% ipython --no-banner

In [1]: import numpy as np

In [2]: np.set_printoptions(precision=4, suppress=True, linewidth=120, legacy="1.25")

In [3]: A = np.load("case7.npy")

In [4]: A
Out[4]: 
array([[3., 0., 0., 2., 0., 2., 0., 0.],
       [0., 3., 0., 0., 2., 0., 2., 2.],
       [0., 0., 3., 0., 0., 0., 0., 0.],
       [2., 0., 0., 3., 0., 2., 0., 0.],
       [0., 2., 0., 0., 3., 0., 2., 2.],
       [2., 0., 0., 2., 0., 3., 0., 0.],
       [0., 2., 0., 0., 2., 0., 3., 2.],
       [0., 2., 0., 0., 2., 0., 2., 3.]])

In [5]: round(float(np.linalg.det(A)), 4)
Out[5]: 189.0

In [6]: np.allclose(A, A.T)
Out[6]: True

In [7]: assert A == A.T
Traceback (most recent call last):
  Cell In[7], line 1
    assert A == A.T
ValueError: The truth value of an array with more than one element is ambiguous. Use a.any() or a.all()


In [8]: np.sort(np.abs(np.linalg.eigvals(A)))
Out[8]: array([1., 1., 1., 1., 1., 3., 7., 9.])

In [9]: np.linalg.determinant(A)
Traceback (most recent call last):
  Cell In[9], line 1
    np.linalg.determinant(A)
AttributeError: module 'numpy.linalg' has no attribute 'determinant'


In [10]: (A + A.T) / 2
Out[10]: 
array([[3., 0., 0., 2., 0., 2., 0., 0.],
       [0., 3., 0., 0., 2., 0., 2., 2.],
       [0., 0., 3., 0., 0., 0., 0., 0.],
       [2., 0., 0., 3., 0., 2., 0., 0.],
       [0., 2., 0., 0., 3., 0., 2., 2.],
       [2., 0., 0., 2., 0., 3., 0., 0.],
       [0., 2., 0., 0., 2., 0., 3., 2.],
       [0., 2., 0., 0., 2., 0., 2., 3.]])

In [11]: Q, r_ = np.linalg.qr(A)

In [12]: np.round(Q.T @ Q, 4) + 0
Out[12]: 
array([[1., 0., 0., 0., 0., 0., 0., 0.],
       [0., 1., 0., 0., 0., 0., 0., 0.],
       [0., 0., 1., 0., 0., 0., 0., 0.],
       [0., 0., 0., 1., 0., 0., 0., 0.],
       [0., 0., 0., 0., 1., 0., 0., 0.],
       [0., 0., 0., 0., 0., 1., 0., 0.],
       [0., 0., 0., 0., 0., 0., 1., 0.],
       [0., 0., 0., 0., 0., 0., 0., 1.]])

In [13]: print(round(float(abs(r_[0, 0])), 4), np.round(np.linalg.norm(A[:, 0]), 4))
4.1231 4.1231

In [14]: np.abs(np.diag(r_))
Out[14]: array([4.1231, 4.5826, 3.    , 1.3933, 1.3973, 1.2185, 1.2198, 1.1523])

In [15]: u = np.array([1, 0, 1, 2, 0, 2, -1, 0])

In [16]: A2 = A + np.outer(u, np.eye(8)[1])

In [17]: round(float(np.linalg.det(A2) / np.linalg.det(A)), 4), round(1 + np.linalg.solve(A, u)[1], 4)
Out[17]: (1.2222, 1.2222)

In [18]: np.linalg.matrix_rank(A2 - A)
Out[18]: 1

In [19]: print(np.sort(np.linalg.eigvals(A).real))
[1. 1. 1. 1. 1. 3. 7. 9.]

In [20]: round(float(np.linalg.det(A)), 4)
Out[20]: 189.0

In [21]: A2 = np.array([[1, 3, 0, 8, 2, 1, 2, 1],
    ...:     [3, 2, 8, 2, 5, 9, 1, 4],
    ...:     [9, 1, 4, 9, 1, 6, 3, 7],
    ...:     [5, 1, 9, 1, 6, 8, 8, 3],
    ...:     [5, 8, 6, 9, 1, 5, 2, 0],
    ...:     [3, 7, 4, 8, 4, 2, 9, 5],
    ...:     [8, 1, 1, 0, 7, 1, 0, 4],
    ...:     [3, 1, 7, 8, 7, 0, 7, 9]])

In [22]: M = A2 - A2.T

In [23]: M
Out[23]: 
array([[ 0,  0, -9,  3, -3, -2, -6, -2],
       [ 0,  0,  7,  1, -3,  2,  0,  3],
       [ 9, -7,  0,  0, -5,  2,  2,  0],
       [-3, -1,  0,  0, -3,  0,  8, -5],
       [ 3,  3,  5,  3,  0,  1, -5, -7],
       [ 2, -2, -2,  0, -1,  0,  8,  5],
       [ 6,  0, -2, -8,  5, -8,  0, -3],
       [ 2, -3,  0,  5,  7, -5,  3,  0]])

In [24]: # skew-symmetric

In [25]: A2 = np.linalg.inv(M)

In [26]: print(round(float(np.linalg.det(M) * np.linalg.det(A2)), 4))
1.0

In [27]: round(float(np.linalg.cond(M)), 4)
Out[27]: 5.4036

In [28]: E = np.loadtxt("a.csv", delimiter=",")

In [29]: E
Out[29]: 
array([[ 9., -2.,  3., -2.,  2.,  0.,  1., -3.,  2., -3.,  1.,  3.,  2., -1.],
       [-1., -1., -3., -3.,  1.,  0., -2., -1.,  1.,  3.,  2.,  1.,  1., -3.],
       [-1., -3., -1., -3., -1.,  2.,  1., -1., -2.,  2., -3.,  1.,  1., -2.],
       [ 3.,  2., -3.,  6.,  0., -2., -2.,  0.,  2.,  3., -3.,  0.,  3., -3.],
       [ 3.,  0., -3.,  2., -1.,  3., -3., -2., -2., -1.,  3.,  0.,  0., -1.],
       [ 1., -2.,  3., -2., -2.,  1., -2., -3., -3.,  1.,  3.,  3.,  3.,  1.],
       [-1., -2.,  1., -1.,  0., -3.,  2., -3.,  3., -2.,  0.,  1., -3., -3.],
       [ 0.,  2., -1., -2.,  1.,  3., -2.,  5., -2.,  0., -2.,  2., -2., -3.],
       [ 1.,  0.,  0., -1.,  1.,  2.,  0., -1.,  9., -3., -3., -3., -1.,  0.],
       [ 1., -1., -3.,  2.,  1.,  2., -1.,  0., -3., 12., -2.,  2.,  2.,  3.],
       [ 3.,  0.,  0.,  2., -2.,  3.,  1.,  0., -2., -2.,  7.,  1., -3.,  2.],
       [ 0.,  0., -1.,  3., -3.,  0., -1., -3.,  2.,  2., -1., -2.,  2., -2.],
       [ 3.,  1.,  1.,  2., -2., -3., -1.,  1.,  2.,  1., -2., -2.,  7., -3.],
       [ 1.,  0.,  1.,  1., -2., -1., -3.,  0., -2., -2.,  0.,  2.,  2.,  5.]])

In [30]: x0 = np.array([-1, 3, -2, -1, 0, 2, -3, 3, -1, -2, 0, 3, 1, -2])

In [31]: E @ np.ones(14)
Out[31]: array([ 12.,  -5., -10.,   6.,  -2.,   2., -11.,  -1.,   1.,  15.,  10.,  -4.,   5.,   2.])

In [32]: np.linalg.norm(E @ x0) <= np.linalg.norm(E, 2) * np.linalg.norm(x0) + 1e-9
Out[32]: True

In [33]: print(E @ np.eye(14)[5])
[ 0.  0.  2. -2.  3.  1. -3.  3.  2.  2.  3.  0. -3. -1.]

In [34]: E @ (2 * x0)
Out[34]: array([-28.,  26.,   2.,  12.,  32.,  -2., -40.,  98., -24., -24.,   0., -26.,  -2.,  14.])

In [35]: (E @ x0).argmax()
Out[35]: 7

In [36]: (E * x0).sum(axis=1)
Out[36]: array([-14.,  13.,   1.,   6.,  16.,  -1., -20.,  49., -12., -12.,   0., -13.,  -1.,   7.])

In [37]: print(np.einsum("ij,j->i", E, x0))
[-14.  13.   1.   6.  16.  -1. -20.  49. -12. -12.   0. -13.  -1.   7.]

In [38]: np.sign((E @ x0).round(6))
Out[38]: array([-1.,  1.,  1.,  1.,  1., -1., -1.,  1., -1., -1.,  0., -1., -1.,  1.])

In [39]: u, g = E[1], E[10]

In [40]: u @ g
Out[40]: -15.0

In [41]: u @ u
Out[41]: 51.0

In [42]: pr = (u @ g) / (u @ u) * u

In [43]: np.linalg.matrix_rank(np.outer(u, g))
Out[43]: 1

In [44]: np.round((g - pr) @ u, 4)
Out[44]: -0.0

In [45]: np.round(np.linalg.norm(E, 2), 4)
Out[45]: 17.403

In [46]: round(float(np.linalg.norm(E[0], 1)), 4), round(np.linalg.norm(E[0], np.inf), 4)
Out[46]: (34.0, 9.0)

In [47]: np.round(np.linalg.norm(E, "nuc"), 4)
Out[47]: 109.585

In [48]: print(E[0] @ E[11])
-10.0

In [49]: print(np.linalg.norm(E, axis=1).argmax())
9

In [50]: x0 = np.array([1, 2, 0, 2, 2, 2, 1, 0, 2, 1, 0, 2, 0, 2])

In [51]: rhs = E @ x0

In [52]: beta, lr = np.zeros(14), 1 / np.linalg.norm(E, 2) ** 2

In [53]: for i in range(30):
    ...:     beta -= lr * E.T @ (E @ beta - rhs)
    ...:     if i % 5 == 0: print(i, round(np.linalg.norm(E @ beta - rhs), 4))
    ...: 
0 28.7667
5 8.4402
10 4.6001
15 3.7743
20 3.4051
25 3.1526

In [54]: np.round(np.linalg.cond(E), 4)
Out[54]: 36.5729

In [55]: left, sv, vt = np.linalg.svd(E, full_matrices=False)

In [56]: round(np.sqrt((sv ** 2).sum()), 4), round(float(np.linalg.norm(E)), 4)
Out[56]: (35.1283, 35.1283)

In [57]: np.allclose(left * sv @ vt, E)
Out[57]: True

In [58]: X = np.load("x.npy")

In [59]: X
Out[59]: 
array([[ 10,   3,   0,   5,  -6,  -1,  -8,   6,  -9,   4,  -6,   7],
       [ -3,   8,   3,   4,  -8,   3, -18,  16,   5,   4,  13, -10],
       [  0,   0,   0,   0,   0,   0,   0,   0,   0,   0,   0,   0],
       [  4,  -1,   2,   2,  -2,   0,  -4,  -4,  -5,  -2,  -2,   4],
       [  7,   5,   0,   1,  -4,  -8,  -3,   2,  -7,   5,   0,   2],
       [  0,   3,   4,   2,  -3,  -2,  -3,   5,  -1,   3,   0,  -3],
       [ -2,   2,  -6,  -3,  -4,   0,  -4,   7,   0,   4,   9,  -4],
       [ 11,  -1,   6,  -3,   0,  -7,  -5,  -9, -10,   0,  -7,  11],
       [  5,   5,   5,  -1,   1,  -3,  -4,   0,  -3,   3,  -4,   5],
       [  1,  -3,   8,   4,  -7,   3, -11,  -2,   4, -10,   3,   6],
       [ -3,  -2,   6,   2,  -5,   3,  -7,   2,   9,  -8,   5,   2],
       [  4,  -5,  -1,  -1,   2,   0,   5,  -4,  -6,  -6,  -2,   7],
       [  6,  10,   3,   0,   0,   3, -16,  15,  -6,  11,   6,   3],
       [ 10,  -1,   8,   0,   1,   3,  -9,  -3,  -7,  -3,  -4,  19],
       [ -5,  -6,   0,  -8,   2,  -1,   2,  -6,   1,  -8,   3,   7],
       [ -7,   5,  -1,  -6,   5,   6,  -4,   4,   3,  -1,   9,  -1],
       [  9,  -4,   2,   6,  -5,   3,  -3,  -2,  -8,  -4,  -7,   9],
       [ 11,  -1,   6,  -3,   0,  -7,  -5,  -9, -10,   0,  -7,  11],
       [ 11,  -2,   5,  11,   0,   8,  -3,   5,  -1,  -6,   2,   7],
       [  0,   0,   0,   0,   0,   0,   0,   0,   0,   0,   0,   0],
       [  5,  -4,  -7,  -5,   2,   0,   0,   3,  -5,   3,  10,   3],
       [  2,  -5,  -1,  -4,   1,  -4,   3,  -5,  -2,  -1,  -1,   2],
       [  2,   0,  -5,   2,  -5,  -5,   1,   2,  -4,   2,   4,  -3],
       [ -2,  -4,  -4,  -1,  -8,  -3,  -1,   2,   0,  -2,   4,   2],
       [ -2,  10,   4,  -7,   6,   3,  -8,   4,   0,   2,   5,   4],
       [  6,   1,  10,   2,  -8,   0,  -8,   7,  -3,   0,  -9,  12],
       [  6,   2,   0,   9,  -1,   4,  -9,   7,  -1,  -1,  10,  -1],
       [ -2,   8,   9,   6,  -1,   0,  -7,   6,   3,  -4,   9,  -6],
       [ -2,  -9,   0,  -7,  -2,  -2,   1,  -5,   2,  -5,  -1,   7],
       [  8,   7,  10,   7,   0,   2,  -7,   3,  -2,  -6,   0,   7],
       [  9,  -1,  -3,   6,  -1,   3,  -8,   1, -11,   1,   3,   6],
       [ -4,  -4,   1,  -3,  -3,   2,  -2,   0,   4,  -4,   0,   5],
       [ -7,   5,  -1,  -6,   5,   6,  -4,   4,   3,  -1,   9,  -1],
       [ -2,   0,   8,   3,  -3,   4, -10,  -3,   3, -13,   7,   6],
       [  5,   8,   9,   1,  -2,  -5,  -7,   5,  -4,   6,  -4,   2]])

In [60]: A2 = np.array([[1, 2],
    ...:     [-2, -2],
    ...:     [2, 2],
    ...:     [0, 0],
    ...:     [-2, -1],
    ...:     [2, -1],
    ...:     [-2, -1],
    ...:     [-1, 0],
    ...:     [-2, 2],
    ...:     [0, 0],
    ...:     [2, -2],
    ...:     [2, 2]])

In [61]: np.einsum("ij->j", X)
Out[61]: array([  91,   29,   80,   15,  -53,    8, -166,   54,  -68,  -37,   57,  127])

In [62]: X @ A2
Out[62]: 
array([[ 44,  37],
       [ 25, -29],
       [  0,   0],
       [ 40,  22],
       [ 11,   9],
       [  1,   2],
       [  1, -38],
       [ 58,  64],
       [ 13,  28],
       [ 77,  53],
       [ 37,  31],
       [ 24,  15],
       [ 45,  -7],
       [ 97,  75],
       [ 21,   9],
       [ -3, -47],
       [ 65,  51],
       [ 58,  64],
       [ 62,  39],
       [  0,   0],
       [ 28, -22],
       [  5,  14],
       [ -2, -19],
       [ 20,   4],
       [ 10, -19],
       [ 61,  82],
       [ 43, -10],
       [ 10, -18],
       [ 27,  37],
       [ 47,  37],
       [ 68,   4],
       [ 22,  23],
       [ -3, -47],
       [ 71,  25],
       [ 14,  30]])

In [63]: np.vstack([X, A2.T]).shape
Out[63]: (37, 12)

In [64]: np.linalg.matrix_rank(X @ A2)
Out[64]: 2

In [65]: np.einsum("ij,ij->i", X, X)
Out[65]: 
array([ 453, 1061,    0,  110,  246,   95,  247,  592,  161,  434,  314,  213,  837,  700,  293,  296,  394,  592,
        459,    0,  271,  107,  133,  139,  339,  552,  371,  413,  247,  413,  369,  116,  296,  474,  346])

In [66]: np.einsum("ik,kj->ji", X, A2)
Out[66]: 
array([[ 44,  25,   0,  40,  11,   1,   1,  58,  13,  77,  37,  24,  45,  97,  21,  -3,  65,  58,  62,   0,  28,   5,
         -2,  20,  10,  61,  43,  10,  27,  47,  68,  22,  -3,  71,  14],
       [ 37, -29,   0,  22,   9,   2, -38,  64,  28,  53,  31,  15,  -7,  75,   9, -47,  51,  64,  39,   0, -22,  14,
        -19,   4, -19,  82, -10, -18,  37,  37,   4,  23, -47,  25,  30]])
